$ python -q
>>> import numpy as np
>>> np.set_printoptions(precision=1, suppress=True, linewidth=140, sign=" ")
>>> data = np.load("arr.npy")
>>> data
array([[ 0,  0,  4,  4,  2, -4],
       [ 0,  0,  2,  1,  0, -2],
       [-4, -2,  0,  0, -3,  3],
       [-4, -1,  0,  0, -1,  0],
       [-2,  0,  3,  1,  0, -5],
       [ 4,  2, -3,  0,  5,  0]])
>>> rng = np.random.default_rng(47)
>>> Y = data + rng.integers(-2, 3, (6, 4)) @ rng.integers(-2, 3, (4, 6))
>>> Y
array([[-7, -2, -1, -1,  8, -7],
       [ 8,  0,  2,  5,  0,  0],
       [-6, -2, -6, -4,  1,  4],
       [-3, -5,  5,  5, -1, -3],
       [-2,  4, -1, -3,  0, -3],
       [-5,  4, -6, -7,  5,  0]])
>>> np.round(np.linalg.svd(Y - data, compute_uv=False), 1) + 0
array([ 20.2,  10.3,   7.7,   1.3,   0. ,   0. ])
>>> U, sig, Vh = np.linalg.svd(data)
>>> np.argmax(sig[:-1] / (sig[1:] + 1e-6)) + 1
np.int64(4)
>>> sig
array([ 9.9,  9.9,  2.8,  2.8,  0.1,  0.1])
>>> Y = U[:, :4] @ np.diag(sig[:4]) @ Vh[:4]
>>> Y.round(1) + 0
array([[ 0.,  0.,  4.,  4.,  2., -4.],
       [ 0.,  0.,  2.,  1.,  0., -2.],
       [-4., -2.,  0.,  0., -3.,  3.],
       [-4., -1.,  0.,  0., -1.,  0.],
       [-2.,  0.,  3.,  1.,  0., -5.],
       [ 4.,  2., -3.,  0.,  5.,  0.]])
>>> round(np.linalg.norm(data - Y, 2), 1), round(sig[4], 1)
(np.float64(0.1), np.float64(0.1))
>>> X = np.load("dump.npy")
>>> X
array([[ 0,  0,  1,  0,  0,  0,  0],
       [ 0,  0,  0,  0,  2,  0,  0],
       [ 0,  2,  0,  0,  0,  0,  0],
       [ 0,  0,  0,  1,  0,  0,  0],
       [ 0,  0,  0,  0,  0,  0,  0],
       [ 0,  0,  0,  0,  0,  1,  0],
       [ 0,  0,  0,  0,  0,  0,  1]])
>>> U, sig, Vh = np.linalg.svd(X)
>>> sig
array([ 2.,  2.,  1.,  1.,  1.,  1.,  0.])
>>> Y = U[:, :6] @ np.diag(sig[:6]) @ Vh[:6]
>>> round(np.linalg.norm(X - Y) / np.linalg.norm(X), 1)
np.float64(0.0)
>>> np.linalg.matrix_rank(X, rtol=0.05)
np.int64(6)
>>> np.abs(X - Y).max()
np.float64(0.0)
>>> Y
array([[ 0.,  0.,  1.,  0.,  0.,  0.,  0.],
       [ 0.,  0.,  0.,  0.,  2.,  0.,  0.],
       [ 0.,  2.,  0.,  0.,  0.,  0.,  0.],
       [ 0.,  0.,  0.,  1.,  0.,  0.,  0.],
       [ 0.,  0.,  0.,  0.,  0.,  0.,  0.],
       [ 0.,  0.,  0.,  0.,  0.,  1.,  0.],
       [ 0.,  0.,  0.,  0.,  0.,  0.,  1.]])
>>> W0 = np.load("a.npy")
>>> W0
array([[ 1.6, -0.6, -1.3,  1.7, -1.1, -0.9, -1.3],
       [ 1.4,  0.4, -0.1, -1. ,  1.2, -2.5,  0.8],
       [ 0.6, -0.5, -0.4, -0.4, -1. ,  2.1, -0.3],
       [-0.1, -1.7,  0.7,  1.3, -0.8,  0.8,  0.1],
       [ 0.4, -1.3, -1.1, -1.7, -0.4,  0.8, -0.2]])
>>> f, v = W0[2], W0[1]
>>> round(float(f @ f), 1)
6.4
>>> p = (f @ v) / (f @ f) * f
>>> round((v - p) @ f, 1)
np.float64(0.0)
>>> np.linalg.matrix_rank(np.outer(f, v))
np.int64(1)
>>> K = np.loadtxt("m.csv", delimiter=",")
>>> K
array([[ 9., -5.,  0., -9.],
       [-7.,  3., -7.,  6.],
       [ 3.,  2.,  2.,  4.],
       [-7.,  5., -5., -3.],
       [ 4.,  4.,  0., -4.],
       [ 7.,  4.,  4., -2.]])
>>> t = np.radians(30)
>>> Rm = np.eye(6)
>>> Rm[5, 5] = Rm[2, 2] = np.cos(t)
>>> Rm[5, 2], Rm[2, 5] = -np.sin(t), np.sin(t)
>>> Rm
array([[ 1. ,  0. ,  0. ,  0. ,  0. ,  0. ],
       [ 0. ,  1. ,  0. ,  0. ,  0. ,  0. ],
       [ 0. ,  0. ,  0.9,  0. ,  0. ,  0.5],
       [ 0. ,  0. ,  0. ,  1. ,  0. ,  0. ],
       [ 0. ,  0. ,  0. ,  0. ,  1. ,  0. ],
       [ 0. ,  0. , -0.5,  0. ,  0. ,  0.9]])
>>> Y = data @ Rm.T
>>> np.allclose(data @ data.T, Y @ Y.T)
True
>>> Y
array([[ 0. ,  0. ,  1.5,  4. ,  2. , -5.5],
       [ 0. ,  0. ,  0.7,  1. ,  0. , -2.7],
       [-4. , -2. ,  1.5,  0. , -3. ,  2.6],
       [-4. , -1. ,  0. ,  0. , -1. ,  0. ],
       [-2. ,  0. ,  0.1,  1. ,  0. , -5.8],
       [ 4. ,  2. , -2.6,  0. ,  5. ,  1.5]])
>>> x = np.array([3, -3, 3, 2])
>>> target = K @ x
>>> c, lr = np.zeros(4), 1 / np.linalg.norm(K, 2) ** 2
>>> for i in range(200):
...     c -= lr * K.T @ (K @ c - target)
...     if i % 50 == 0: print(i, round(np.linalg.norm(K @ c - target), 1))
... 
0 34.4
50 0.0
100 0.0
150 0.0
>>> c
array([ 3., -3.,  3.,  2.])
>>> round(np.linalg.cond(K), 1)
np.float64(4.5)
>>> hat = K @ np.linalg.solve(K.T @ K, K.T)
>>> np.linalg.matrix_rank(np.eye(6) - hat)
np.int64(2)
>>> np.diag(hat)
array([ 0.9,  0.9,  0.4,  0.8,  0.4,  0.6])
>>> hat.round(1) + 0
array([[ 0.9,  0. , -0.1, -0.1,  0.2, -0.1],
       [ 0. ,  0.9,  0.2,  0.1,  0.1, -0.2],
       [-0.1,  0.2,  0.4, -0.3,  0.1,  0.3],
       [-0.1,  0.1, -0.3,  0.8,  0.2,  0. ],
       [ 0.2,  0.1,  0.1,  0.2,  0.4,  0.4],
       [-0.1, -0.2,  0.3,  0. ,  0.4,  0.6]])
>>> np.trace(hat)
np.float64(4.0)
>>> np.round(hat @ K[:, 2], 1) + 0
array([ 0., -7.,  2., -5.,  0.,  4.])
>>> Y = K[0, 0] * K[1:] - np.outer(K[1:, 0], K[0])
>>> Y
array([[  0.,  -8., -63.,  -9.],
       [  0.,  33.,  18.,  63.],
       [  0.,  10., -45., -90.],
       [  0.,  56.,   0.,   0.],
       [  0.,  71.,  36.,  45.]])
>>> K[:, 0] / K[0, 0]
array([ 1. , -0.8,  0.3, -0.8,  0.4,  0.8])
>>> x = np.array([3, 2, 1, -3])
>>> a = np.maximum(Y @ x, 0)
>>> np.flatnonzero(a > 1e-9)
array([ 2,  3,  4])
>>> Y.T @ a
array([     0.,  11775.,  -9477., -20115.])
>>> Y * (a > 1e-9)[:, None]
array([[  0.,  -0.,  -0.,  -0.],
       [  0.,   0.,   0.,   0.],
       [  0.,  10., -45., -90.],
       [  0.,  56.,   0.,   0.],
       [  0.,  71.,  36.,  45.]])
>>> F = np.load("block2.npy")
>>> F
array([[ 1, -2, -2],
       [ 2,  0,  0],
       [ 2,  2,  2],
       [ 2,  1,  2],
       [ 1, -2, -2],
       [ 0,  2,  1],
       [ 0,  2, -1]])
>>> x = np.array([5, 0, 1])
>>> target = F @ x
>>> c, lr = np.zeros(3), 1 / np.linalg.norm(F, 2) ** 2
>>> for i in range(200):
...     c -= lr * F.T @ (F @ c - target)
...     if i % 50 == 0: print(i, round(np.linalg.norm(F @ c - target), 1))
... 
0 10.8
50 0.0
100 0.0
150 0.0
>>> c.round(1) + 0
array([ 5.,  0.,  1.])
